$ ipython --no-banner

In [1]: import numpy as np

In [2]: import numpy.linalg as la

In [3]: np.set_printoptions(precision=2, suppress=True, linewidth=200, sign=" ")

In [4]: def rnd(a):
   ...:     return np.round(a, 2) + 0
   ...: 

In [5]: K = np.load("w.npy")

In [6]: print(K)
[[-1  0  1  2]
 [ 3  4  5  6]
 [ 7  8  9 10]
 [11 12 13 14]
 [15 16 17 18]]

In [7]: print(K[3] @ K[0])
30

In [8]: print(rnd(la.norm(K, 2)))
45.85

In [9]: print(rnd(la.norm(K, "nuc")))
48.61

In [10]: print(rnd(la.norm(K[3], 1)), rnd(la.norm(K[3], np.inf)))
50.0 14.0

In [11]: print(rnd(la.norm(K[3] - K[0])))
24.0

In [12]: print(la.norm(K, axis=1).argmax())
4

In [13]: print(rnd(la.norm(K, axis=1)))
[  2.45   9.27  17.15  25.1   33.08]

In [14]: print(rnd(la.norm(K, axis=0)))
[ 20.12  21.91  23.77  25.69]

In [15]: U, s, vt = la.svd(K)

In [16]: print(rnd(s))
[ 45.85   2.76   0.     0.  ]

In [17]: print(np.argmax(s[:-1] / (s[1:] + 1e-6)) + 1)
2

In [18]: other = U[:, :2] @ np.diag(s[:2]) @ vt[:2]

In [19]: print(rnd(la.norm(K - other) / la.norm(K)))
0.0

In [20]: print(rnd(la.norm(K - other, 2)), rnd(s[2]))
0.0 0.0

In [21]: print(rnd(np.abs(K - other).max()))
0.0

In [22]: print(la.matrix_rank(K, rtol=0.05))
2

In [23]: print(la.matrix_rank(K, rtol=0.1))
1

In [24]: print(rnd(la.norm(K, 2) / la.norm(K)))
1.0

In [25]: W = np.array([[0, 0, 3, 1, 3, -1],
    ...:     [0, -1, 0, 2, 2, 0],
    ...:     [0, 2, 1, 2, 0, 1],
    ...:     [3, 1, -3, -1, -2, -2]])

In [26]: coef = np.array([4, 3, -1, -1, 5, 2])

In [27]: act = np.maximum(K @ W + coef, 0)

In [28]: print(act)
[[ 10   7   0   0   0   0]
 [ 22  15   0  14  10   0]
 [ 34  23   0  30  22   0]
 [ 46  31   3  46  34   0]
 [ 58  39   7  62  46   0]]

In [29]: print(la.matrix_rank(act))
4

In [30]: Z = np.array([[2, 3, 2], [4, 5, 1], [5, 4, 4], [2, 3, 4], [0, 0, 2], [1, 3, 4]])

In [31]: print(act @ Z)
[[  48   65   27]
 [ 132  183  135]
 [ 220  307  255]
 [ 323  443  387]
 [ 431  583  523]]

In [32]: print(W @ Z)
[[ 16  12  18]
 [  0   1  11]
 [ 18  23  18]
 [ -9  -7 -21]]

In [33]: U, s, vt = la.svd(K)

In [34]: V = vt[:(s > 1e-8).sum()]

In [35]: rng = np.random.default_rng(943)

In [36]: x0 = K[0] + 2 * K[3] + rng.integers(2) * np.eye(4)[3]

In [37]: print(x0)
[ 21.  24.  27.  31.]

In [38]: print(rnd(np.diag(V.T @ V)))
[ 0.7  0.3  0.3  0.7]

In [39]: print(np.allclose(V.T @ V @ x0, x0))
False

In [40]: F = np.array([[-0.5, 10.0, -0.1, -2.0, 1.0, 0.3, -0.8],
    ...:     [0.6, 10.0, 0.5, -0.3, 0.7, -0.1, 0.8],
    ...:     [-1.0, -16.0, 0.3, 0.8, -0.7, -1.0, -0.6],
    ...:     [0.0, -16.0, 0.8, 0.0, 0.4, 0.6, 1.9],
    ...:     [-0.1, 12.0, -0.7, -2.1, 1.6, 1.7, 0.0],
    ...:     [1.1, 14.0, 0.1, 1.3, -0.9, 0.4, -1.7],
    ...:     [-0.3, 18.0, 1.3, 1.1, 1.9, 0.0, 0.4],
    ...:     [-0.3, 4.0, -0.5, -0.4, -0.5, -1.4, -1.0]])

In [41]: x0 = np.array([-3, 3, -1, 1, -1, -2, 2])

In [42]: print(F @ np.eye(7)[5])
[ 0.3 -0.1 -1.   0.6  1.7  0.4  0.  -1.4]

In [43]: print((F * x0).sum(axis=1))
[ 26.4  28.5 -43.  -46.6  29.9  36.6  53.6  14.3]

In [44]: print(rnd(F @ x0))
[ 26.4  28.5 -43.  -46.6  29.9  36.6  53.6  14.3]

In [45]: x0 @ F
---------------------------------------------------------------------------
ValueError                                Traceback (most recent call last)
Cell In[45], line 1
----> 1 x0 @ F

ValueError: matmul: Input operand 1 has a mismatch in its core dimension 0, with gufunc signature (n?,k),(k,m?)->(n?,m?) (size 8 is different from 7)

In [46]: print(np.sign((F @ x0).round(6)))
[ 1.  1. -1. -1.  1.  1.  1.  1.]

In [47]: print(la.norm(F @ x0) <= la.norm(F, 2) * la.norm(x0) + 1e-9)
True

In [48]: print(rnd(F @ (2 * x0)))
[ 52.8  57.  -86.  -93.2  59.8  73.2 107.2  28.6]

In [49]: print((F @ x0).argmax())
6

In [50]: print(rnd(F @ np.ones(7)))
[  7.9  12.2 -18.2 -12.3  12.4  14.3  22.4  -0.1]

In [51]: print(rnd(F * x0))
[[  1.5  30.    0.1  -2.   -1.   -0.6  -1.6]
 [ -1.8  30.   -0.5  -0.3  -0.7   0.2   1.6]
 [  3.  -48.   -0.3   0.8   0.7   2.   -1.2]
 [  0.  -48.   -0.8   0.   -0.4  -1.2   3.8]
 [  0.3  36.    0.7  -2.1  -1.6  -3.4   0. ]
 [ -3.3  42.   -0.1   1.3   0.9  -0.8  -3.4]
 [  0.9  54.   -1.3   1.1  -1.9   0.    0.8]
 [  0.9  12.    0.5  -0.4   0.5   2.8  -2. ]]

In [52]: M = np.array([[179, 193, 121, 122, 100],
    ...:     [193, 209, 128, 133, 104],
    ...:     [121, 128, 89, 82, 78],
    ...:     [122, 133, 82, 110, 62],
    ...:     [100, 104, 78, 62, 72]])

In [53]: U, s, vt = la.svd(M)

In [54]: print(np.argmax(s[:-1] / (s[1:] + 1e-6)) + 1)
3

In [55]: print(rnd(s))
[ 613.5    31.04   14.46    0.      0.  ]

In [56]: other = U[:, :3] @ np.diag(s[:3]) @ vt[:3]

In [57]: print(rnd(la.norm(M - other, 2)), rnd(s[3]))
0.0 0.0

In [58]: print(rnd(np.abs(M - other).max()))
0.0

In [59]: print(rnd(la.norm(M - other) / la.norm(M)))
0.0

In [60]: print(la.matrix_rank(other))
3

In [61]: print(rnd(other))
[[ 179.  193.  121.  122.  100.]
 [ 193.  209.  128.  133.  104.]
 [ 121.  128.   89.   82.   78.]
 [ 122.  133.   82.  110.   62.]
 [ 100.  104.   78.   62.   72.]]

In [62]: rank = la.matrix_rank(M)

In [63]: print(rank)
3

In [64]: N = la.svd(M)[2][rank:].T

In [65]: print(rnd(N @ N.T))
[[ 0.6  -0.48 -0.1   0.01 -0.04]
 [-0.48  0.4  -0.02  0.    0.11]
 [-0.1  -0.02  0.65 -0.09 -0.46]
 [ 0.01  0.   -0.09  0.01  0.07]
 [-0.04  0.11 -0.46  0.07  0.34]]

In [66]: print(np.allclose(M @ N, 0))
True

In [67]: print([int(la.matrix_rank(np.delete(M, i, axis=0))) for i in range(5)])
[3, 3, 3, 3, 3]

In [68]: print([int(la.matrix_rank(M[:, :j + 1])) for j in range(5)])
[1, 2, 3, 3, 3]

In [69]: print(rnd(la.eigvals(M)))
[ 613.5    31.04   14.46    0.      0.  ]

In [70]: print(np.einsum("ij,ji->", M, M))
377557

In [71]: print(np.kron(np.eye(2, dtype=int), M))
[[ 179  193  121  122  100    0    0    0    0    0]
 [ 193  209  128  133  104    0    0    0    0    0]
 [ 121  128   89   82   78    0    0    0    0    0]
 [ 122  133   82  110   62    0    0    0    0    0]
 [ 100  104   78   62   72    0    0    0    0    0]
 [   0    0    0    0    0  179  193  121  122  100]
 [   0    0    0    0    0  193  209  128  133  104]
 [   0    0    0    0    0  121  128   89   82   78]
 [   0    0    0    0    0  122  133   82  110   62]
 [   0    0    0    0    0  100  104   78   62   72]]

In [72]: ev, V = la.eigh(M)

In [73]: print(rnd(V.T @ V))
[[ 1.  0.  0.  0.  0.]
 [ 0.  1.  0.  0.  0.]
 [ 0.  0.  1.  0.  0.]
 [ 0.  0.  0.  1.  0.]
 [ 0.  0.  0.  0.  1.]]

In [74]: print(rnd(ev))
[   0.      0.     14.46   31.04  613.5 ]

In [75]: print(rnd(la.eigvalsh(M + -1 * np.eye(5))))
[ -1.    -1.    13.46  30.04 612.5 ]

In [76]: print(rnd(np.abs(V[:, -1])))
[ 0.54  0.58  0.37  0.38  0.31]

In [77]: print(rnd(V.T @ M @ V))
[[   0.      0.      0.      0.      0.  ]
 [   0.      0.      0.      0.      0.  ]
 [   0.      0.     14.46    0.      0.  ]
 [   0.      0.      0.     31.04    0.  ]
 [   0.      0.      0.      0.    613.5 ]]

In [78]: print((ev > 1e-8).sum(), (ev < -1e-8).sum())
3 0

In [79]: print(rnd(ev.sum()), np.trace(M))
659.0 659

In [80]: J = np.load("out10.npy")

In [81]: print(J)
[[  0  -1   0   2   1  -2   0]
 [ -8   2  -2   2   0  -1  -1]
 [ -4  -2  -1  -3   1   3   1]
 [-12  -1  -3   0   1  -2   3]
 [  0   3   0   2   3   0   3]
 [  8   3   2   0  -1  -2   2]
 [  4   2   1   0  -1   2  -3]]

In [82]: rank = la.matrix_rank(J)

In [83]: print(rank)
6

In [84]: N = la.svd(J)[2][rank:].T

In [85]: print(rnd(N[:, 0] / N[np.abs(N[:, 0]).round(6).argmax(), 0]))
[-0.25  0.    1.    0.    0.    0.    0.  ]

In [86]: print(rnd(J @ N))
[[ 0.]
 [ 0.]
 [ 0.]
 [ 0.]
 [ 0.]
 [ 0.]
 [ 0.]]

In [87]: J[7]
---------------------------------------------------------------------------
IndexError                                Traceback (most recent call last)
Cell In[87], line 1
----> 1 J[7]

IndexError: index 7 is out of bounds for axis 0 with size 7

In [88]: print(J.sum(axis=0))
[-12   6  -3   3   4  -2   5]

In [89]: print(np.abs(J).max())
12

In [90]: J[:, 7]
---------------------------------------------------------------------------
IndexError                                Traceback (most recent call last)
Cell In[90], line 1
----> 1 J[:, 7]

IndexError: index 7 is out of bounds for axis 1 with size 7

In [91]: print(np.count_nonzero(J))
39

In [92]: print(np.unravel_index(np.abs(J).argmax(), J.shape))
(np.int64(3), np.int64(0))

In [93]: la.rank(J)
---------------------------------------------------------------------------
AttributeError                            Traceback (most recent call last)
Cell In[93], line 1
----> 1 la.rank(J)

AttributeError: module 'numpy.linalg' has no attribute 'rank'

In [94]: print(la.matrix_rank(J))
6

In [95]: print(J.shape)
(7, 7)

In [96]: print(J - J[0])
[[  0   0   0   0   0   0   0]
 [ -8   3  -2   0  -1   1  -1]
 [ -4  -1  -1  -5   0   5   1]
 [-12   0  -3  -2   0   0   3]
 [  0   4   0   0   2   2   3]
 [  8   4   2  -2  -2   0   2]
 [  4   3   1  -2  -2   4  -3]]

In [97]: print(J.sum(axis=1))
[  0  -8  -5 -14  11  12   5]

In [98]: print(rnd(J.mean(axis=0)))
[-1.71  0.86 -0.43  0.43  0.57 -0.29  0.71]
